$ python3 -q
>>> import numpy as np
>>> np.set_printoptions(precision=4, suppress=True, linewidth=200)
>>> def tidy(a):
...     return np.round(a, 4) + 0
... 
>>> m1 = np.load("case0.npy")
>>> print(m1)
[[ 5 -5 -2 -5  2 -1  1]
 [-5  5 -5 -2 -5  2 -1]
 [-2 -5  5 -5 -2 -5  2]
 [-5 -2 -5  5 -5 -2 -5]
 [ 2 -5 -2 -5  5 -5 -2]
 [-1  2 -5 -2 -5  5 -5]
 [ 1 -1  2 -5 -2 -5  5]]
>>> O, V = np.linalg.qr(m1[:, :3])[0], np.linalg.qr(m1[:, 3:])[0]
>>> s = np.linalg.svd(O.T @ V, compute_uv=False)
>>> print(tidy(np.linalg.norm(O @ O.T - V @ V.T, 2)))
1.0
>>> print((s > 0.9).sum())
1
>>> print(tidy(np.degrees(np.arccos(s.clip(0, 1)))))
[15.1257 30.7945 43.2693]
>>> rng = np.random.default_rng(5621)
>>> lab = rng.permutation(7)
>>> B = m1[:, lab] * rng.choice([-1, 1], 7)
>>> print(B)
[[-5 -5  1 -2 -5  2 -1]
 [-2  5 -1 -5  5 -5  2]
 [-5 -5  2  5  2 -2 -5]
 [ 5 -2 -5 -5  5 -5 -2]
 [-5 -5 -2 -2 -2  5 -5]
 [-2  2 -5 -5  1 -5  5]
 [-5 -1  5  2 -1 -2 -5]]
>>> U, _, vt = np.linalg.svd(m1.T @ B)
>>> print(tidy(np.linalg.lstsq(m1, B)[0]))
[[ 0.  0.  0.  0. -1.  0.  0.]
 [ 0.  1.  0.  0.  0.  0.  0.]
 [ 0.  0.  0.  1.  0.  0.  0.]
 [ 1.  0.  0.  0.  0.  0.  0.]
 [ 0.  0.  0.  0.  0.  1.  0.]
 [ 0.  0.  0.  0.  0.  0.  1.]
 [ 0.  0.  1.  0.  0.  0.  0.]]
>>> print(lab)
[3 1 6 2 0 4 5]
>>> E = np.load("dump.npy")
>>> print(tidy(E))
[[-0.0288 -0.4913 -0.0455 -0.4259 -0.0518  0.7561  0.0044]
 [-0.4899 -0.5849  0.4383  0.3144  0.129  -0.1848 -0.2758]
 [ 0.6052 -0.572  -0.108  -0.2363  0.0001 -0.4883  0.0243]
 [-0.4611  0.0587 -0.3893 -0.5336 -0.2431 -0.3176 -0.4332]
 [ 0.2882  0.0775  0.3432  0.132  -0.7711  0.106  -0.4121]
 [-0.1729 -0.2826 -0.6035  0.4993 -0.4325  0.0234  0.2986]
 [-0.2594 -0.0051  0.4008 -0.3354 -0.374  -0.2076  0.6904]]
>>> # orthonormal columns
>>> print(tidy(E.T @ E))
[[1. 0. 0. 0. 0. 0. 0.]
 [0. 1. 0. 0. 0. 0. 0.]
 [0. 0. 1. 0. 0. 0. 0.]
 [0. 0. 0. 1. 0. 0. 0.]
 [0. 0. 0. 0. 1. 0. 0.]
 [0. 0. 0. 0. 0. 1. 0.]
 [0. 0. 0. 0. 0. 0. 1.]]
>>> print(tidy(E @ E.T))
[[1. 0. 0. 0. 0. 0. 0.]
 [0. 1. 0. 0. 0. 0. 0.]
 [0. 0. 1. 0. 0. 0. 0.]
 [0. 0. 0. 1. 0. 0. 0.]
 [0. 0. 0. 0. 1. 0. 0.]
 [0. 0. 0. 0. 0. 1. 0.]
 [0. 0. 0. 0. 0. 0. 1.]]
